$ python -q
>>> import numpy as np
>>> import numpy.linalg as la
>>> np.set_printoptions(precision=2, suppress=True, linewidth=200)
>>> def tidy(a):
...     return np.round(a, 2) + 0
... 
>>> W0 = np.loadtxt("a.csv", delimiter=",")
>>> print(W0)
[[ 8.  6. -4.  0. -2.]
 [ 6.  5. -3.  1. -3.]
 [-4. -3.  2.  0.  1.]
 [ 0.  1.  0.  2. -3.]
 [-2. -3.  1. -3.  5.]]
>>> # rank 2
>>> print([round(float(x), 2) for x in la.svd(W0, compute_uv=False)[:3]])
[16.0, 6.0, 0.0]
>>> print(tidy(la.norm(W0, 2) / la.norm(W0)))
0.94
>>> print(la.matrix_rank(W0, rtol=0.1))
2
>>> print(np.argsort(-la.norm(W0, axis=0).round(6), kind="stable")[:3])
[0 1 4]
>>> print(np.kron(np.eye(2, dtype=int), W0))
[[ 8.  6. -4.  0. -2.  0.  0. -0.  0. -0.]
 [ 6.  5. -3.  1. -3.  0.  0. -0.  0. -0.]
 [-4. -3.  2.  0.  1. -0. -0.  0.  0.  0.]
 [ 0.  1.  0.  2. -3.  0.  0.  0.  0. -0.]
 [-2. -3.  1. -3.  5. -0. -0.  0. -0.  0.]
 [ 0.  0. -0.  0. -0.  8.  6. -4.  0. -2.]
 [ 0.  0. -0.  0. -0.  6.  5. -3.  1. -3.]
 [-0. -0.  0.  0.  0. -4. -3.  2.  0.  1.]
 [ 0.  0.  0.  0. -0.  0.  1.  0.  2. -3.]
 [-0. -0.  0. -0.  0. -2. -3.  1. -3.  5.]]
>>> print(tidy(np.poly(W0)))
[  1. -22.  96.   0.   0.   0.]
>>> m1 = np.load("test13.npy")
>>> print(tidy(m1))
[[-0.92 -0.38]
 [-0.38  0.92]]
>>> # equal to its transpose
>>> vec = np.array([-1, -3])
>>> target = m1 @ vec
>>> b, lr = np.zeros(2), 1 / la.norm(m1, 2) ** 2
>>> for i in range(3):
...     b -= lr * m1.T @ (m1 @ b - target)
...     if i % 1 == 0: print(i, round(la.norm(m1 @ b - target), 2))
... 
0 0.0
1 0.0
2 0.0
>>> print(tidy(b))
[-1. -3.]
>>> print(np.all(la.eigvalsh(m1) > 0))
False
>>> print([round(float(la.det(m1[:i, :i])), 2) + 0 for i in range(1, 3)])
[-0.92, -1.0]
>>> vals, evecs = la.eigh(m1)
>>> print(tidy(la.eigvalsh(m1 + -3 * np.eye(2))))
[-4. -2.]
>>> print(tidy(la.svd(m1, compute_uv=False)))
[1. 1.]
>>> print(vals)
[-1.  1.]
>>> print(np.unique(vals.round(6) + 0, return_counts=True)[1])
[1 1]
>>> vals, evecs = la.eigh(m1)
>>> vec = np.array([-4, 1])
>>> print(tidy(vec @ m1 @ vec / (vec @ vec)), vals[0], vals[-1])
-0.63 -1.0 1.0
>>> print(tidy(vec @ m1 @ vec))
-10.77
>>> print(tidy(np.abs(m1).sum(axis=1).max()), np.abs(vals).max())
1.31 1.0
>>> print(tidy(la.eigvalsh(m1[1:, 1:])))
[0.92]
>>> M2 = np.array([[2], [-2], [3]])
>>> cent = np.array([[-1, -1, -2, -2, 2]])
>>> F = M2 @ cent
>>> print(F)
[[-2 -2 -4 -4  4]
 [ 2  2  4  4 -4]
 [-3 -3 -6 -6  6]]
>>> # column 1 repeats column 0
>>> f = np.array([3, 3])
>>> print(np.correlate(F[1], F[2], "full"))
[ 12   0   0 -18 -84 -18   0   0  12]
>>> print(np.polyval(f, F[1]))
[ 9  9 15 15 -9]
>>> print(np.array([np.convolve(row, f, "same") for row in F]))
[[ -6 -12 -18 -24   0]
 [  6  12  18  24   0]
 [ -9 -18 -27 -36   0]]
>>> print(np.cross(F[1, :3], F[2, :3]))
[0 0 0]
>>> X = np.array([[0.97, -2.41, 0.95, -0.16],
...     [-0.25, 0.94, -0.56, 0.02],
...     [0.05, -0.26, 0.35, 0.07],
...     [-0.18, 0.01, 0.17, -0.02],
...     [0.25, -0.05, -0.36, -0.1]])
>>> M2 = np.c_[X[:, :2] @ np.array([[-8, -4], [5, 1]]), np.array([3, 1, 2, 0, -3])]
>>> print(tidy(M2))
[[-19.81  -6.29   3.  ]
 [  6.7    1.94   1.  ]
 [ -1.7   -0.46   2.  ]
 [  1.49   0.73   0.  ]
 [ -2.25  -1.05  -3.  ]]
>>> print(la.matrix_rank(np.c_[X, M2]))
5
>>> print(tidy(la.lstsq(X, M2[:, 0])[0]))
[-8.  5.  0.  0.]
>>> print(tidy(la.norm(M2 - X @ la.lstsq(X, M2)[0], axis=0)))
[0.   0.   3.01]
>>> W = np.array([[-2, -1, 2], [2, -2, 1], [-1, 0, 0], [1, -1, 1]])
>>> b = np.array([-3, -1, -1])
>>> hid = np.maximum(X @ W + b, 0)
>>> print(la.matrix_rank(hid))
1
>>> print((hid > 0).mean(axis=0))
[0.  0.2 0. ]
>>> print((hid > 0).astype(int))
[[0 1 0]
 [0 0 0]
 [0 0 0]
 [0 0 0]
 [0 0 0]]
>>> print(tidy(hid))
[[0.   3.01 0.  ]
 [0.   0.   0.  ]
 [0.   0.   0.  ]
 [0.   0.   0.  ]
 [0.   0.   0.  ]]
>>> cent = np.array([[-2, 2], [2, 1], [1, 3]])
>>> print((hid @ cent).round(6).argmax(axis=1))
[0 0 0 0 0]
>>> print(tidy(hid @ cent))
[[6.02 3.01]
 [0.   0.  ]
 [0.   0.  ]
 [0.   0.  ]
 [0.   0.  ]]
